$ python -q
>>> import numpy as np
>>> np.set_printoptions(suppress=True, linewidth=160)
>>> F = np.load("a.npy")
>>> F
array([[-1.1, -0.3,  0. , -1.3,  0.8],
       [ 1.3, -2. , -0.3,  0.1,  6.5],
       [-0.2,  0.2,  0.3,  2.1, -0.6],
       [ 0.5,  0.4,  0.6,  0.9, -0.9],
       [ 0.6,  1.3,  0.5,  0.4, -4.3],
       [ 0. , -1.1,  0.4,  1.1,  3.1],
       [-1.3,  1.1,  0.4, -0.3, -3.2],
       [-0.2,  0. ,  0.9, -0.3, -0.1],
       [ 2. ,  0.4, -0.4, -1.1, -1.2],
       [ 0.1,  0.3,  0.7,  0.3, -0.5],
       [ 1.6, -0.9, -0.4, -0.7,  3.4]])
>>> x = np.array([1, 5, 1, 3, 1])
>>> h1 = np.maximum(F @ x, 0)
>>> h1.round(1)
array([0. , 0. , 6.8, 4.9, 4.5, 1.3, 0.5, 0. , 0. , 2.7, 0. ])
>>> np.round(np.tanh(F @ x), 1)
array([-1. , -1. ,  1. ,  1. ,  1. ,  0.9,  0.5, -0.3, -0.7,  1. , -1. ])
>>> np.flatnonzero(h1 > 1e-9)
array([2, 3, 4, 5, 6, 9])
>>> F * (h1 > 1e-9)[:, None]
array([[-0. , -0. ,  0. , -0. ,  0. ],
       [ 0. , -0. , -0. ,  0. ,  0. ],
       [-0.2,  0.2,  0.3,  2.1, -0.6],
       [ 0.5,  0.4,  0.6,  0.9, -0.9],
       [ 0.6,  1.3,  0.5,  0.4, -4.3],
       [ 0. , -1.1,  0.4,  1.1,  3.1],
       [-1.3,  1.1,  0.4, -0.3, -3.2],
       [-0. ,  0. ,  0. , -0. , -0. ],
       [ 0. ,  0. , -0. , -0. , -0. ],
       [ 0.1,  0.3,  0.7,  0.3, -0.5],
       [ 0. , -0. , -0. , -0. ,  0. ]])
>>> K = np.load("w.npy")
>>> print(K)
[[2 2 1]
 [2 2 2]
 [1 2 2]]
>>> # symmetric, so the eigenvalues are real
>>> u = np.array([1, 1, 1])
>>> B = K + np.outer(u, np.eye(3)[0])
>>> print(np.linalg.matrix_rank(np.linalg.inv(B) - np.linalg.inv(K), tol=1e-8))
1
>>> np.linalg.matrix_rank(B - K)
np.int64(1)
>>> np.einsum("ij,ji->", K, K)
np.int64(30)
>>> np.round(np.poly(K), 1)
array([ 1., -6.,  3.,  2.])
>>> u = np.array([-6, 9])
>>> print(np.polyval(u, K[1]))
[-3 -3 -3]
>>> np.cross(K[1, :3], K[2, :3])
array([ 0, -2,  2])
>>> np.array([np.convolve(row, u, "same") for row in K])
array([[-12,   6,  12],
       [-12,   6,   6],
       [ -6,  -3,   6]])
>>> Xc = (F - F.mean(axis=0)) / F.std(axis=0)
>>> np.round(Xc.std(axis=0), 1)
array([1., 1., 1., 1., 1.])
>>> b = np.linalg.lstsq(np.delete(Xc, 0, axis=1), Xc[:, 0])[0]
>>> b.round(1)
array([ 1.9, -0.6,  0.2,  1.9])
>>> np.abs(b).argmax()
np.int64(3)
>>> rng = np.random.default_rng(670439)
>>> idx = rng.permutation(3)
>>> idx
array([0, 2, 1])
>>> B = K[idx][:, idx]
>>> np.trace(B)
np.int64(6)
>>> np.allclose(B, K)
False
>>> B
array([[2, 1, 2],
       [1, 2, 2],
       [2, 2, 2]])
>>> round(float(np.linalg.det(B)), 1), round(float(np.linalg.det(K[idx])), 1)
(-2.0, 2.0)
>>> print(np.diag(B))
[2 2 2]
>>> np.round(np.sort(np.abs(np.linalg.eigvals(B))), 1)
array([0.4, 1. , 5.4])
>>> feats = np.array([[3, 3, 3, 3], [3, 6, 6, 6], [3, 6, 9, 9], [3, 6, 9, 12]])
>>> feats
array([[ 3,  3,  3,  3],
       [ 3,  6,  6,  6],
       [ 3,  6,  9,  9],
       [ 3,  6,  9, 12]])
>>> # symmetric, so the eigenvalues are real
>>> B = np.array([[1, 2, 2], [-2, 2, 0], [0, 0, 1], [-1, 0, 1]])
>>> B.T @ feats.T
array([[ -6, -15, -18, -21],
       [ 12,  18,  18,  18],
       [ 12,  18,  24,  27]])
>>> np.einsum("ij,ij->i", feats, feats)
array([ 36, 117, 207, 270])
>>> np.einsum("ij->j", feats)
array([12, 21, 27, 30])
>>> np.vstack([feats, B.T]).shape
(7, 4)
>>> feats @ B
array([[ -6,  12,  12],
       [-15,  18,  18],
       [-18,  18,  24],
       [-21,  18,  27]])
>>> np.einsum("ik,kj->ji", feats, B)
array([[ -6, -15, -18, -21],
       [ 12,  18,  18,  18],
       [ 12,  18,  24,  27]])
>>> X = np.loadtxt("arr.csv", delimiter=",")
>>> X
array([[-2.,  1.,  1.,  1.,  1.,  1.],
       [ 1., -2.,  1.,  1.,  1.,  1.],
       [ 1.,  1., -2.,  1.,  1.,  1.],
       [ 1.,  1.,  1., -2.,  1.,  1.],
       [ 1.,  1.,  1.,  1., -2.,  1.],
       [ 1.,  1.,  1.,  1.,  1., -2.]])
>>> evals, vecs = np.linalg.eigh(X)
>>> evals.sum(), np.trace(X)
(np.float64(-12.0), np.float64(-12.0))
>>> (evals > 1e-8).sum(), (evals < -1e-8).sum()
(np.int64(1), np.int64(5))
>>> np.unique(evals.round(6) + 0, return_counts=True)[1]
array([5, 1])
>>> np.round(np.linalg.eigvalsh(X @ X), 1)
array([9., 9., 9., 9., 9., 9.])
>>> evals
array([-3., -3., -3., -3., -3.,  3.])
>>> np.round(np.abs(vecs[:, -1]), 1)
array([0.4, 0.4, 0.4, 0.4, 0.4, 0.4])
>>> np.round(vecs @ np.diag(evals) @ vecs.T, 1)
array([[-2.,  1.,  1.,  1.,  1.,  1.],
       [ 1., -2.,  1.,  1.,  1.,  1.],
       [ 1.,  1., -2.,  1.,  1.,  1.],
       [ 1.,  1.,  1., -2.,  1.,  1.],
       [ 1.,  1.,  1.,  1., -2.,  1.],
       [ 1.,  1.,  1.,  1.,  1., -2.]])
>>> B = X / np.linalg.norm(X, axis=1, keepdims=True)
>>> cov = B @ B.T
>>> np.degrees(np.arccos(np.clip(cov[1, 0], -1, 1)))
np.float64(90.0)
>>> print(np.round(np.linalg.norm(B, axis=1), 1))
[1. 1. 1. 1. 1. 1.]
>>> (np.abs(cov) > 0.9).astype(int)
array([[1, 0, 0, 0, 0, 0],
       [0, 1, 0, 0, 0, 0],
       [0, 0, 1, 0, 0, 0],
       [0, 0, 0, 1, 0, 0],
       [0, 0, 0, 0, 1, 0],
       [0, 0, 0, 0, 0, 1]])
>>> np.argwhere(np.triu(np.abs(cov) > 0.95, 1))
array([], shape=(0, 2), dtype=int64)
>>> cov.round(1) + 0
array([[1., 0., 0., 0., 0., 0.],
       [0., 1., 0., 0., 0., 0.],
       [0., 0., 1., 0., 0., 0.],
       [0., 0., 0., 1., 0., 0.],
       [0., 0., 0., 0., 1., 0.],
       [0., 0., 0., 0., 0., 1.]])
